$ python3 -q
>>> import numpy as np
>>> np.set_printoptions(precision=3, suppress=True, linewidth=200)
>>> tidy = lambda a: np.round(a, 3) + 0
>>> rng = np.random.default_rng(336132)
>>> z = rng.integers(0, 2, 8)
>>> W0 = np.array([[8, 9, 2, 0, -8, 7, -3, -7],
...     [3, 8, -5, 2, -2, -3, -6, -4],
...     [0, 9, -5, 3, -2, 9, 0, 0],
...     [7, 5, -8, 6, -4, 1, -5, -1],
...     [9, -6, -4, 4, 2, 9, 5, -5],
...     [5, 9, 1, 3, -9, -8, -7, -6],
...     [0, 9, -7, 4, 6, -9, -1, 0],
...     [8, 3, 7, 0, 9, 7, 1, 0]]) * (z[:, None] == z)
>>> W0
array([[ 8,  9,  0,  0,  0,  0,  0, -7],
       [ 3,  8,  0,  0,  0,  0,  0, -4],
       [ 0,  0, -5,  3, -2,  9,  0,  0],
       [ 0,  0, -8,  6, -4,  1, -5,  0],
       [ 0,  0, -4,  4,  2,  9,  5,  0],
       [ 0,  0,  1,  3, -9, -8, -7,  0],
       [ 0,  0, -7,  4,  6, -9, -1,  0],
       [ 8,  3,  0,  0,  0,  0,  0,  0]])
>>> # 2 blocks once reordered
>>> np.linalg.matrix_rank(W0, rtol=0.1)
np.int64(6)
>>> [round(float(x), 3) for x in np.linalg.svd(W0, compute_uv=False)[:3]]
[19.117, 17.856, 15.708]
>>> (np.linalg.matrix_power((W0 != 0) + (W0.T != 0) + np.eye(8), 8) > 0).astype(int)
array([[1, 1, 0, 0, 0, 0, 0, 1],
       [1, 1, 0, 0, 0, 0, 0, 1],
       [0, 0, 1, 1, 1, 1, 1, 0],
       [0, 0, 1, 1, 1, 1, 1, 0],
       [0, 0, 1, 1, 1, 1, 1, 0],
       [0, 0, 1, 1, 1, 1, 1, 0],
       [0, 0, 1, 1, 1, 1, 1, 0],
       [1, 1, 0, 0, 0, 0, 0, 1]])
>>> tidy(np.linalg.det(W0))
np.float64(-253216.0)
>>> np.flatnonzero(np.linalg.matrix_power((W0 != 0) + (W0.T != 0) + np.eye(8), 8)[7])
array([0, 1, 7])
>>> (W0 != 0).astype(int)
array([[1, 1, 0, 0, 0, 0, 0, 1],
       [1, 1, 0, 0, 0, 0, 0, 1],
       [0, 0, 1, 1, 1, 1, 0, 0],
       [0, 0, 1, 1, 1, 1, 1, 0],
       [0, 0, 1, 1, 1, 1, 1, 0],
       [0, 0, 1, 1, 1, 1, 1, 0],
       [0, 0, 1, 1, 1, 1, 1, 0],
       [1, 1, 0, 0, 0, 0, 0, 0]])
>>> z = rng.permutation(8)
>>> z
array([1, 4, 7, 5, 6, 0, 2, 3])
>>> A2 = W0[z][:, z]
>>> np.trace(A2)
np.int64(10)
>>> tidy(np.sort(np.abs(np.linalg.eigvals(A2))))
array([1.122, 2.865, 5.098, 5.098, 6.046, 7.442, 8.208, 8.208])
>>> A2
array([[ 8,  0, -4,  0,  0,  3,  0,  0],
       [ 0,  2,  0,  9,  5,  0, -4,  4],
       [ 3,  0,  0,  0,  0,  8,  0,  0],
       [ 0, -9,  0, -8, -7,  0,  1,  3],
       [ 0,  6,  0, -9, -1,  0, -7,  4],
       [ 9,  0, -7,  0,  0,  8,  0,  0],
       [ 0, -2,  0,  9,  0,  0, -5,  3],
       [ 0, -4,  0,  1, -5,  0, -8,  6]])
>>> np.diag(A2)
array([ 8,  2,  0, -8, -1,  8, -5,  6])
>>> f = np.array([9, -1, -3, -7, 3, 9, -2, -7])
>>> A2 = W0 + np.outer(f, np.eye(8)[4])
>>> tidy(np.linalg.det(A2) / np.linalg.det(W0)), tidy(1 + np.linalg.solve(W0, f)[4])
(np.float64(-12.716), np.float64(-12.716))
>>> mat = np.load("block15.npy")
>>> mat
array([[ 1,  1,  1,  1, -1, -1, -1, -1],
       [ 1, -1, -1,  1,  1, -1, -1,  1],
       [ 1, -1,  1, -1, -1,  1, -1,  1]])
>>> A2 = mat / np.sqrt((mat ** 2).mean(axis=1, keepdims=True))
>>> mat - mat.mean(axis=1, keepdims=True)
array([[ 1.,  1.,  1.,  1., -1., -1., -1., -1.],
       [ 1., -1., -1.,  1.,  1., -1., -1.,  1.],
       [ 1., -1.,  1., -1., -1.,  1., -1.,  1.]])
>>> A2[2]
array([ 1., -1.,  1., -1., -1.,  1., -1.,  1.])
>>> cov = mat.T @ mat
>>> np.diag(cov)
array([3, 3, 3, 3, 3, 3, 3, 3])
>>> np.trace(cov), (mat ** 2).sum()
(np.int64(24), np.int64(24))
